$ python3 -q
>>> import numpy as np
>>> from numpy import linalg as LA
>>> np.set_printoptions(precision=2, suppress=True, linewidth=200)
>>> data = np.array([[-0.2, -1.1, 1.1, 0.8, -1.7, 0.8],
...     [1.3, -0.1, 0.3, 0.2, 1.8, -0.2],
...     [-0.6, 0.3, -0.1, -0.7, 0.1, 0.1]])
>>> rng = np.random.default_rng(590312)
>>> data[2] = data[1] + 0.05 * rng.normal(size=6)
>>> data
array([[-0.2 , -1.1 ,  1.1 ,  0.8 , -1.7 ,  0.8 ],
       [ 1.3 , -0.1 ,  0.3 ,  0.2 ,  1.8 , -0.2 ],
       [ 1.34, -0.08,  0.27,  0.19,  1.79, -0.24]])
>>> np.argsort(-LA.norm(data, axis=0).round(6), kind="stable")[:3]
array([4, 0, 2])
>>> [round(float(x), 2) for x in LA.svd(data, compute_uv=False)[:3]]
[3.6, 1.98, 0.04]
>>> t = np.radians(75)
>>> r_ = np.eye(6)
>>> r_[4, 4] = r_[5, 5] = np.cos(t)
>>> r_[4, 5], r_[5, 4] = -np.sin(t), np.sin(t)
>>> r_
array([[ 1.  ,  0.  ,  0.  ,  0.  ,  0.  ,  0.  ],
       [ 0.  ,  1.  ,  0.  ,  0.  ,  0.  ,  0.  ],
       [ 0.  ,  0.  ,  1.  ,  0.  ,  0.  ,  0.  ],
       [ 0.  ,  0.  ,  0.  ,  1.  ,  0.  ,  0.  ],
       [ 0.  ,  0.  ,  0.  ,  0.  ,  0.26, -0.97],
       [ 0.  ,  0.  ,  0.  ,  0.  ,  0.97,  0.26]])
>>> Y = data @ r_.T
>>> Y
array([[-0.2 , -1.1 ,  1.1 ,  0.8 , -1.21, -1.44],
       [ 1.3 , -0.1 ,  0.3 ,  0.2 ,  0.66,  1.69],
       [ 1.34, -0.08,  0.27,  0.19,  0.69,  1.67]])
>>> np.allclose(LA.norm(data, axis=1), LA.norm(Y, axis=1))
True
>>> round(LA.det(r_), 2), round(float(np.trace(r_)), 2)
(np.float64(1.0), 4.52)
>>> u = np.array([-1, -4])
>>> np.cross(data[0, :3], data[2, :3])
array([-0.21,  1.52,  1.49])
>>> np.convolve(data[0], u)
array([ 0.2,  1.9,  3.3, -5.2, -1.5,  6. , -3.2])
>>> np.array([np.convolve(row, u, "same") for row in data])
array([[ 0.2 ,  1.9 ,  3.3 , -5.2 , -1.5 ,  6.  ],
       [-1.3 , -5.1 ,  0.1 , -1.4 , -2.6 , -7.  ],
       [-1.34, -5.27,  0.06, -1.27, -2.54, -6.92]])
>>> np.correlate(data[0], data[2], "full")
array([ 0.05, -0.09, -2.27,  1.52,  1.77, -2.96, -0.23,  1.1 ,  1.42, -2.34,  1.07])
>>> def softmax(z):
...     e = np.exp(z - z.max(axis=-1, keepdims=True))
...     return e / e.sum(axis=-1, keepdims=True)
... 
>>> np.round(softmax(10 * data[2]), 2) + 0
array([0.01, 0.  , 0.  , 0.  , 0.99, 0.  ])
>>> softmax(data[2])
array([0.27, 0.07, 0.09, 0.09, 0.43, 0.06])
>>> softmax(data[2] + 2)
array([0.27, 0.07, 0.09, 0.09, 0.43, 0.06])
>>> S = data @ data.T / np.sqrt(6)
>>> softmax(S)[2] @ data
array([ 1.29, -0.11,  0.3 ,  0.2 ,  1.73, -0.2 ])
>>> softmax(S)
array([[0.96, 0.02, 0.02],
       [0.02, 0.49, 0.49],
       [0.02, 0.49, 0.49]])
>>> softmax(S).round(6).argmax(axis=1)
array([0, 2, 2])
>>> softmax(S + np.triu(np.full(S.shape, -np.inf), 1))
array([[1.  , 0.  , 0.  ],
       [0.04, 0.96, 0.  ],
       [0.02, 0.49, 0.49]])
